>>> import numpy as np
>>> from numpy import linalg as LA
>>> np.set_printoptions(precision=1, suppress=True, linewidth=140, sign=" ")
>>> feats = np.loadtxt("mat.csv", delimiter=",")
>>> feats
array([[  3.,   3.,   3.,   3.],
       [  3.,   6.,   6.,   6.],
       [  3.,   6.,   9.,   9.],
       [  3.,   6.,   9.,  12.]])
>>> # symmetric, so the eigenvalues are real
>>> vals, V = LA.eig(feats)
>>> vals
array([ 24.9,   3. ,   1.3,   0.8])
>>> W1 = np.array([[4, 7], [-4, -1], [-5, 6], [6, 0]])
>>> beta = np.array([0, -2])
>>> hid = np.maximum(feats @ W1 + beta, 0)
>>> (hid > 0).mean(axis=0)
array([ 0.5,  1. ])
>>> hid
array([[  3.,  34.],
       [  0.,  49.],
       [  0.,  67.],
       [ 15.,  67.]])
>>> LA.matrix_rank(hid)
np.int64(2)
>>> W2 = np.array([[7, 7, 7], [2, 6, 4]])
>>> hid @ W2
array([[  89.,  225.,  157.],
       [  98.,  294.,  196.],
       [ 134.,  402.,  268.],
       [ 239.,  507.,  373.]])
>>> rng = np.random.default_rng(174)
>>> lab = rng.permutation(4)
>>> lab
array([ 1,  2,  0,  3])
>>> Y = feats[lab][:, lab]
>>> Y
array([[  6.,   6.,   3.,   6.],
       [  6.,   9.,   3.,   9.],
       [  3.,   3.,   3.,   3.],
       [  6.,   9.,   3.,  12.]])
>>> round(float(LA.det(Y)), 1), round(LA.det(feats[lab]), 1)
(81.0, np.float64(81.0))
>>> vals, V = LA.eigh(Y)
>>> x = np.array([-5, 1, 5, 4])
>>> LA.eigvalsh(Y[1:, 1:])
array([  1.2,   2.1,  20.6])
>>> x @ Y @ x
np.float64(198.0)
>>> hat = np.triu(np.array([[1, 0, -2, 2], [-1, -2, 0, 2], [1, 2, 2, 2], [2, 0, 1, -1]]), 1) + np.eye(4)
>>> Y = hat @ feats @ LA.inv(hat)
>>> np.round(LA.det(Y), 1)
np.float64(81.0)
>>> np.poly(Y)
array([   1.,  -30.,  135., -189.,   81.])
>>> hat @ feats - feats @ hat
array([[  0.,   0.,   6., -12.],
       [  6.,  12.,  24.,  -6.],
       [  6.,  12.,  24., -12.],
       [  0.,   0.,   6., -36.]])
>>> m1 = np.loadtxt("m.csv", delimiter=",")
>>> m1
array([[ 2.,  2.,  8.,  6.],
       [ 0.,  3.,  0., -1.],
       [ 0.,  3.,  0.,  1.],
       [ 0., -1., -1., -2.]])
>>> lab = rng.permutation(4)
>>> lab
array([ 2,  1,  0,  3])
>>> Y = m1[lab][:, lab]
>>> np.trace(Y)
np.float64(3.0)
>>> np.sort(np.abs(LA.eigvals(Y)))
array([ 1.3,  1.3,  2. ,  3.3])
>>> Y
array([[ 0.,  3.,  0.,  1.],
       [ 0.,  3.,  0., -1.],
       [ 8.,  2.,  2.,  6.],
       [-1., -1.,  0., -2.]])
>>> hat = np.triu(np.array([[-3, -2, 1, -1], [-2, -1, 0, -3], [3, -1, 2, 0], [-3, -3, 2, 3]]), 1) + np.eye(4)
>>> Y = hat @ m1 @ LA.inv(hat)
>>> np.poly(Y)
array([ 1., -3., -4.,  6., 12.])
>>> LA.matrix_rank(Y)
np.int64(4)
>>> Y
array([[ 2.,  4.,  7., 25.],
       [ 0.,  6.,  3., 23.],
       [ 0.,  3.,  0., 10.],
       [ 0., -1., -1., -5.]])
>>> J = np.load("x.npy")
>>> J
array([[ 2,  2,  2,  1,  0,  1,  1,  1,  2,  2],
       [ 2,  2,  2,  2,  1,  0,  1,  1,  1,  2],
       [ 2,  2,  2,  2,  2,  1,  0,  1,  1,  1],
       [ 1,  2,  2,  2,  2,  2,  1,  0,  1,  1],
       [ 0,  1,  2,  2,  2,  2,  2,  1,  0,  1],
       [ 1,  0,  1,  2,  2,  2,  2,  2,  1,  0],
       [ 1,  1,  0,  1,  2,  2,  2,  2,  2,  1],
       [ 1,  1,  1,  0,  1,  2,  2,  2,  2,  2],
       [ 2,  1,  1,  1,  0,  1,  2,  2,  2,  2],
       [ 2,  2,  1,  1,  1,  0,  1,  2,  2,  2]])
>>> # symmetric, so the eigenvalues are real
>>> [round(float(LA.det(J[:i, :i])), 2) + 0 for i in range(1, 11)]
[2.0, 0.0, 0.0, 0.0, 2.0, 7.0, 20.0, -47.0, 18.0, 0.0]
>>> theta = np.radians(135)
>>> r_ = np.eye(10)
>>> r_[3, 3] = r_[1, 1] = np.cos(theta)
>>> r_[3, 1], r_[1, 3] = -np.sin(theta), np.sin(theta)
>>> r_
array([[ 1. ,  0. ,  0. ,  0. ,  0. ,  0. ,  0. ,  0. ,  0. ,  0. ],
       [ 0. , -0.7,  0. ,  0.7,  0. ,  0. ,  0. ,  0. ,  0. ,  0. ],
       [ 0. ,  0. ,  1. ,  0. ,  0. ,  0. ,  0. ,  0. ,  0. ,  0. ],
       [ 0. , -0.7,  0. , -0.7,  0. ,  0. ,  0. ,  0. ,  0. ,  0. ],
       [ 0. ,  0. ,  0. ,  0. ,  1. ,  0. ,  0. ,  0. ,  0. ,  0. ],
       [ 0. ,  0. ,  0. ,  0. ,  0. ,  1. ,  0. ,  0. ,  0. ,  0. ],
       [ 0. ,  0. ,  0. ,  0. ,  0. ,  0. ,  1. ,  0. ,  0. ,  0. ],
       [ 0. ,  0. ,  0. ,  0. ,  0. ,  0. ,  0. ,  1. ,  0. ,  0. ],
       [ 0. ,  0. ,  0. ,  0. ,  0. ,  0. ,  0. ,  0. ,  1. ,  0. ],
       [ 0. ,  0. ,  0. ,  0. ,  0. ,  0. ,  0. ,  0. ,  0. ,  1. ]])
>>> Y = J @ r_.T
>>> np.abs(Y - J).max(axis=0)
array([ 0. ,  2.7,  0. ,  4.8,  0. ,  0. ,  0. ,  0. ,  0. ,  0. ])
>>> np.allclose(LA.norm(J, axis=1), LA.norm(Y, axis=1))
True
>>> Y.round(1) + 0
array([[ 2. , -0.7,  2. , -2.1,  0. ,  1. ,  1. ,  1. ,  2. ,  2. ],
       [ 2. ,  0. ,  2. , -2.8,  1. ,  0. ,  1. ,  1. ,  1. ,  2. ],
       [ 2. ,  0. ,  2. , -2.8,  2. ,  1. ,  0. ,  1. ,  1. ,  1. ],
       [ 1. ,  0. ,  2. , -2.8,  2. ,  2. ,  1. ,  0. ,  1. ,  1. ],
       [ 0. ,  0.7,  2. , -2.1,  2. ,  2. ,  2. ,  1. ,  0. ,  1. ],
       [ 1. ,  1.4,  1. , -1.4,  2. ,  2. ,  2. ,  2. ,  1. ,  0. ],
       [ 1. ,  0. ,  0. , -1.4,  2. ,  2. ,  2. ,  2. ,  2. ,  1. ],
       [ 1. , -0.7,  1. , -0.7,  1. ,  2. ,  2. ,  2. ,  2. ,  2. ],
       [ 2. ,  0. ,  1. , -1.4,  0. ,  1. ,  2. ,  2. ,  2. ,  2. ],
       [ 2. , -0.7,  1. , -2.1,  1. ,  0. ,  1. ,  2. ,  2. ,  2. ]])
>>> np.round(LA.det(r_), 1), round(np.trace(r_), 1)
(np.float64(1.0), np.float64(6.6))
>>> lab = rng.permutation(10)
>>> lab
array([ 5,  7,  4,  6,  0,  2,  8,  9,  1,  3])
>>> Y = J[lab][:, lab]
>>> Y
array([[ 2,  2,  2,  2,  1,  1,  1,  0,  0,  2],
       [ 2,  2,  1,  2,  1,  1,  2,  2,  1,  0],
       [ 2,  1,  2,  2,  0,  2,  0,  1,  1,  2],
       [ 2,  2,  2,  2,  1,  0,  2,  1,  1,  1],
       [ 1,  1,  0,  1,  2,  2,  2,  2,  2,  1],
       [ 1,  1,  2,  0,  2,  2,  1,  1,  2,  2],
       [ 1,  2,  0,  2,  2,  1,  2,  2,  1,  1],
       [ 0,  2,  1,  1,  2,  1,  2,  2,  2,  1],
       [ 0,  1,  1,  1,  2,  2,  1,  2,  2,  2],
       [ 2,  0,  2,  1,  1,  2,  1,  1,  2,  2]])
>>> np.round(np.sort(np.abs(LA.eigvals(Y))), 1) + 0
array([  0. ,   0.3,   0.4,   0.9,   1.3,   1.8,   2.1,   4.1,   4.5,  13.8])
>>> np.trace(Y)
np.int64(20)
>>> np.diag(Y)
array([ 2,  2,  2,  2,  2,  2,  2,  2,  2,  2])
>>> A = np.loadtxt("test7.csv", delimiter=",")
>>> A
array([[ 0.,  0.,  0.,  1.,  1.,  0.,  0.,  1.,  0.,  0.],
       [ 0.,  0.,  0.,  0.,  0.,  0.,  0.,  0.,  0.,  1.],
       [ 0.,  0.,  0.,  0.,  0.,  0.,  0.,  0.,  0.,  0.],
       [ 1.,  0.,  0.,  0.,  0.,  0.,  0.,  0.,  0.,  0.],
       [ 1.,  0.,  0.,  0.,  0.,  0.,  0.,  1.,  0.,  0.],
       [ 0.,  0.,  0.,  0.,  0.,  0.,  0.,  0.,  0.,  0.],
       [ 0.,  0.,  0.,  0.,  0.,  0.,  0.,  0.,  0.,  0.],
       [ 1.,  0.,  0.,  0.,  1.,  0.,  0.,  0.,  0.,  1.],
       [ 0.,  0.,  0.,  0.,  0.,  0.,  0.,  0.,  0.,  1.],
       [ 0.,  1.,  0.,  0.,  0.,  0.,  0.,  1.,  1.,  0.]])
>>> # 4 blocks once reordered
>>> vals, V = LA.eigh(A)
>>> x = np.array([9, 8, -8, 3, 3, -5, -2, 5, 5, -5])
>>> round(float(x @ A @ x / (x @ x)), 1), round(vals[0], 1), round(vals[-1], 1)
(0.1, np.float64(-1.9), np.float64(2.4))
>>> (np.sign(V[:, -1].round(6)) == np.sign(V[0, -1].round(6))).astype(int)
array([ 1,  1,  0,  1,  1,  0,  0,  1,  1,  1])
>>> x @ A @ x
np.float64(48.0)
>>> np.allclose(A[:-1].T @ LA.lstsq(A[:-1].T, A[-1])[0], A[-1])
False
>>> try:
...     LA.inv(A)
... except LA.LinAlgError as e:
...     print("failed:", e)
... 
failed: Singular matrix
>>> np.unique(A.round(6), axis=0).shape
(7, 10)
>>> np.trace(A @ A @ A) // 6
np.float64(1.0)
>>> A.sum(axis=0)
array([ 3.,  1.,  0.,  1.,  2.,  0.,  0.,  3.,  1.,  3.])
>>> A @ A
array([[ 3.,  0.,  0.,  0.,  1.,  0.,  0.,  1.,  0.,  1.],
       [ 0.,  1.,  0.,  0.,  0.,  0.,  0.,  1.,  1.,  0.],
       [ 0.,  0.,  0.,  0.,  0.,  0.,  0.,  0.,  0.,  0.],
       [ 0.,  0.,  0.,  1.,  1.,  0.,  0.,  1.,  0.,  0.],
       [ 1.,  0.,  0.,  1.,  2.,  0.,  0.,  1.,  0.,  1.],
       [ 0.,  0.,  0.,  0.,  0.,  0.,  0.,  0.,  0.,  0.],
       [ 0.,  0.,  0.,  0.,  0.,  0.,  0.,  0.,  0.,  0.],
       [ 1.,  1.,  0.,  1.,  1.,  0.,  0.,  3.,  1.,  0.],
       [ 0.,  1.,  0.,  0.,  0.,  0.,  0.,  1.,  1.,  0.],
       [ 1.,  0.,  0.,  0.,  1.,  0.,  0.,  0.,  0.,  3.]])
>>> np.argwhere(np.triu(A))
array([[ 0,  3],
       [ 0,  4],
       [ 0,  7],
       [ 1,  9],
       [ 4,  7],
       [ 7,  9],
       [ 8,  9]])
>>> low = np.diag(A.sum(axis=1)) - A
>>> (LA.eigvalsh(low) < 1e-8).sum()
np.int64(4)
>>> np.round(LA.eigvalsh(low), 1) + 0
array([ 0. ,  0. ,  0. ,  0. ,  0.3,  1. ,  1.1,  3. ,  3.9,  4.7])
>>> low @ np.ones(10)
array([ 0.,  0.,  0.,  0.,  0.,  0.,  0.,  0.,  0.,  0.])
>>> LA.matrix_rank(low)
np.int64(6)
>>> lab = rng.permutation(10)
>>> lab
array([ 2,  9,  3,  7,  6,  5,  8,  1,  0,  4])
>>> Y = A[lab][:, lab]
>>> np.diag(Y)
array([ 0.,  0.,  0.,  0.,  0.,  0.,  0.,  0.,  0.,  0.])
>>> round(LA.det(Y), 1), round(float(LA.det(A[lab])), 1)
(np.float64(0.0), 0.0)
>>> np.round(np.sort(np.abs(LA.eigvals(Y))), 1) + 0
array([ 0. ,  0. ,  0. ,  0. ,  0.3,  0.8,  1.4,  1.4,  1.9,  2.4])
>>> r0 = np.array([1, 2])
>>> np.array([np.convolve(row, r0, "same") for row in A])
array([[ 0.,  0.,  0.,  1.,  3.,  2.,  0.,  1.,  2.,  0.],
       [ 0.,  0.,  0.,  0.,  0.,  0.,  0.,  0.,  0.,  1.],
       [ 0.,  0.,  0.,  0.,  0.,  0.,  0.,  0.,  0.,  0.],
       [ 1.,  2.,  0.,  0.,  0.,  0.,  0.,  0.,  0.,  0.],
       [ 1.,  2.,  0.,  0.,  0.,  0.,  0.,  1.,  2.,  0.],
       [ 0.,  0.,  0.,  0.,  0.,  0.,  0.,  0.,  0.,  0.],
       [ 0.,  0.,  0.,  0.,  0.,  0.,  0.,  0.,  0.,  0.],
       [ 1.,  2.,  0.,  0.,  1.,  2.,  0.,  0.,  0.,  1.],
       [ 0.,  0.,  0.,  0.,  0.,  0.,  0.,  0.,  0.,  1.],
       [ 0.,  1.,  2.,  0.,  0.,  0.,  0.,  1.,  3.,  2.]])
>>> np.correlate(A[9], A[3], "full")
array([ 0.,  0.,  0.,  0.,  0.,  0.,  0.,  0.,  0.,  0.,  1.,  0.,  0.,  0.,  0.,  0.,  1.,  1.,  0.])
>>> np.polyval(r0, A[9])
array([ 2.,  3.,  2.,  2.,  2.,  2.,  2.,  3.,  3.,  2.])
>>> F = np.loadtxt("run14.csv", delimiter=",")
>>> F
array([[  1.,  -1.,  -1.,   3.,  -2.,   2.,  -3.,  -2.,   3.],
       [ -2.,   1.,  -1.,  -1.,  -1.,  -3.,   2.,   3.,  -3.],
       [  2.,   3.,  -3.,   0.,   3.,   2.,  -1.,  -3.,  -2.],
       [ -9.,   4.,  -6.,  -2.,  -7., -13.,   7.,  13., -12.]])
>>> # rows and columns are dependent
>>> r = LA.matrix_rank(F)
>>> r
np.int64(3)
>>> ns = LA.svd(F)[2][r:].T
>>> [int(LA.matrix_rank(F[:i])) for i in range(1, len(F) + 1)]
[1, 2, 3, 3]
>>> np.round(ns @ ns.T, 1) + 0
array([[ 0.8,  0. ,  0. ,  0. , -0.2, -0.2,  0.1,  0.2, -0.1],
       [ 0. ,  0.7,  0.3,  0. , -0.1,  0. ,  0. ,  0.1,  0.3],
       [ 0. ,  0.3,  0.5,  0.2, -0.1,  0. , -0.2, -0.1, -0.3],
       [ 0. ,  0. ,  0.2,  0.7,  0.3, -0.1,  0.2,  0.1, -0.1],
       [-0.2, -0.1, -0.1,  0.3,  0.5, -0.2, -0.1,  0.2,  0.1],
       [-0.2,  0. ,  0. , -0.1, -0.2,  0.7,  0.1,  0.3, -0.2],
       [ 0.1,  0. , -0.2,  0.2, -0.1,  0.1,  0.8, -0.2,  0.2],
       [ 0.2,  0.1, -0.1,  0.1,  0.2,  0.3, -0.2,  0.7,  0.1],
       [-0.1,  0.3, -0.3, -0.1,  0.1, -0.2,  0.2,  0.1,  0.6]])
>>> left, sig, Vt = LA.svd(F, full_matrices=False)
>>> np.round(left.T @ left, 1) + 0
array([[ 1.,  0.,  0.,  0.],
       [ 0.,  1.,  0.,  0.],
       [ 0.,  0.,  1.,  0.],
       [ 0.,  0.,  0.,  1.]])
>>> sig.round(1) + 0
array([ 27.9,   6.8,   4.9,   0. ])
>>> (sig > 1e-8).sum()
np.int64(3)
>>> np.round(sig / sig[0], 1) + 0
array([ 1. ,  0.2,  0.2,  0. ])
>>> np.round(Vt @ Vt.T, 1) + 0
array([[ 1.,  0.,  0.,  0.],
       [ 0.,  1.,  0.,  0.],
       [ 0.,  0.,  1.,  0.],
       [ 0.,  0.,  0.,  1.]])
>>> np.cumsum(sig ** 2) / np.sum(sig ** 2)
array([ 0.9,  1. ,  1. ,  1. ])
>>> Y = F / np.sqrt((F ** 2).mean(axis=1, keepdims=True))
>>> F - F.mean(axis=1, keepdims=True)
array([[  1. ,  -1. ,  -1. ,   3. ,  -2. ,   2. ,  -3. ,  -2. ,   3. ],
       [ -1.4,   1.6,  -0.4,  -0.4,  -0.4,  -2.4,   2.6,   3.6,  -2.4],
       [  1.9,   2.9,  -3.1,  -0.1,   2.9,   1.9,  -1.1,  -3.1,  -2.1],
       [ -6.2,   6.8,  -3.2,   0.8,  -4.2, -10.2,   9.8,  15.8,  -9.2]])
>>> LA.matrix_rank(F - F.mean(axis=1, keepdims=True))
np.int64(3)
>>> x = np.array([3, 2, 2, 1, -2, -1, -1, 2, 0])
>>> h1 = np.maximum(F @ x, 0)
>>> F.T @ h1
array([-118.,   51.,  -83.,  -19.,  -99., -169.,   86.,  169., -153.])
>>> h1
array([  3.,   2.,   0.,  13.])
>>> F * (h1 > 1e-9)[:, None]
array([[  1.,  -1.,  -1.,   3.,  -2.,   2.,  -3.,  -2.,   3.],
       [ -2.,   1.,  -1.,  -1.,  -1.,  -3.,   2.,   3.,  -3.],
       [  0.,   0.,  -0.,   0.,   0.,   0.,  -0.,  -0.,  -0.],
       [ -9.,   4.,  -6.,  -2.,  -7., -13.,   7.,  13., -12.]])
>>> np.maximum(F @ (3 * x), 0)
array([  9.,   6.,   0.,  39.])
>>> X = np.loadtxt("arr.csv", delimiter=",")
>>> X.round(1) + 0
array([[-0.2,  0.9,  1.6, -1.1, -0.6, -0.2,  2.6,  1.8, -0.3,  0.8],
       [ 0.4, -0.5, -0.7, -2.8,  2.1,  0.8,  0.5, -1.1,  0. ,  0.7],
       [-0.7,  1.4, -0.1, -1. , -1.1,  0. ,  0.1, -1. ,  3.1, -0.9],
       [-0.2,  1.6,  0.7,  0.7,  2.3, -1.9,  0.6, -0.7, -0.4, -1.6],
       [-1.4, -0.5, -1.1,  0.2, -1.3, -1.4,  1.6, -2.2, -1. ,  0.9],
       [-0.4, -1.3, -2.1,  0.2,  0.8, -1.7,  0.6,  2. ,  1.4,  0.1],
       [-2.4, -1.4,  2. ,  0.6,  1.1,  0.2, -0.4, -0.2,  1. ,  1.1],
       [ 2.4, -0.7,  0.6,  1.6,  0.4,  0.2,  1.6, -1.1,  1.4,  0.9],
       [-1. , -0.5, -0.8,  0.9,  0.3,  2.4,  1.8,  0.1, -0.3, -2.1],
       [-0.7,  2.4, -1.4,  1.2,  0.9,  1.1,  0. ,  0.2,  0.1,  2.1]])
>>> Y = X / LA.norm(X, axis=1, keepdims=True)
>>> cov = Y @ Y.T
>>> np.argwhere(np.triu(np.abs(cov) > 0.95, 1))
array([], shape=(0, 2), dtype=int64)
>>> LA.norm(Y, axis=1)
array([ 1.,  1.,  1.,  1.,  1.,  1.,  1.,  1.,  1.,  1.])
>>> cov[1].round(1) + 0
array([ 0.,  1.,  0.,  0.,  0.,  0.,  0.,  0.,  0.,  0.])
>>> round(np.degrees(np.arccos(np.clip(cov[1, 6], -1, 1))), 1)
np.float64(90.0)
>>> r0 = np.array([2, 5, 1, 0, 5, 0, 2, 5, 2, 5])
>>> Y = X + np.outer(r0, np.eye(10)[7])
>>> LA.matrix_rank(Y - X)
np.int64(1)
>>> LA.matrix_rank(LA.inv(Y) - LA.inv(X), tol=1e-8)
np.int64(1)
>>> M = np.load("data.npy")
>>> M
array([[-7, -5, -9, -6, -4,  7,  0, -8],
       [-8, -7, -5, -9, -6, -4,  7,  0],
       [ 0, -8, -7, -5, -9, -6, -4,  7],
       [ 7,  0, -8, -7, -5, -9, -6, -4],
       [-4,  7,  0, -8, -7, -5, -9, -6],
       [-6, -4,  7,  0, -8, -7, -5, -9],
       [-9, -6, -4,  7,  0, -8, -7, -5],
       [-5, -9, -6, -4,  7,  0, -8, -7]])
>>> theta = np.radians(135)
>>> r_ = np.eye(8)
>>> r_[7, 7] = r_[2, 2] = np.cos(theta)
>>> r_[7, 2], r_[2, 7] = -np.sin(theta), np.sin(theta)
>>> r_
array([[ 1. ,  0. ,  0. ,  0. ,  0. ,  0. ,  0. ,  0. ],
       [ 0. ,  1. ,  0. ,  0. ,  0. ,  0. ,  0. ,  0. ],
       [ 0. ,  0. , -0.7,  0. ,  0. ,  0. ,  0. ,  0.7],
       [ 0. ,  0. ,  0. ,  1. ,  0. ,  0. ,  0. ,  0. ],
       [ 0. ,  0. ,  0. ,  0. ,  1. ,  0. ,  0. ,  0. ],
       [ 0. ,  0. ,  0. ,  0. ,  0. ,  1. ,  0. ,  0. ],
       [ 0. ,  0. ,  0. ,  0. ,  0. ,  0. ,  1. ,  0. ],
       [ 0. ,  0. , -0.7,  0. ,  0. ,  0. ,  0. , -0.7]])
>>> Y = M @ r_.T
>>> np.allclose(M @ M.T, Y @ Y.T)
True
>>> LA.svd(M, compute_uv=False), LA.svd(Y, compute_uv=False)
(array([ 32. ,  20.6,  20.6,  16.1,  16.1,   8. ,   7.2,   7.2]), array([ 32. ,  20.6,  20.6,  16.1,  16.1,   8. ,   7.2,   7.2]))
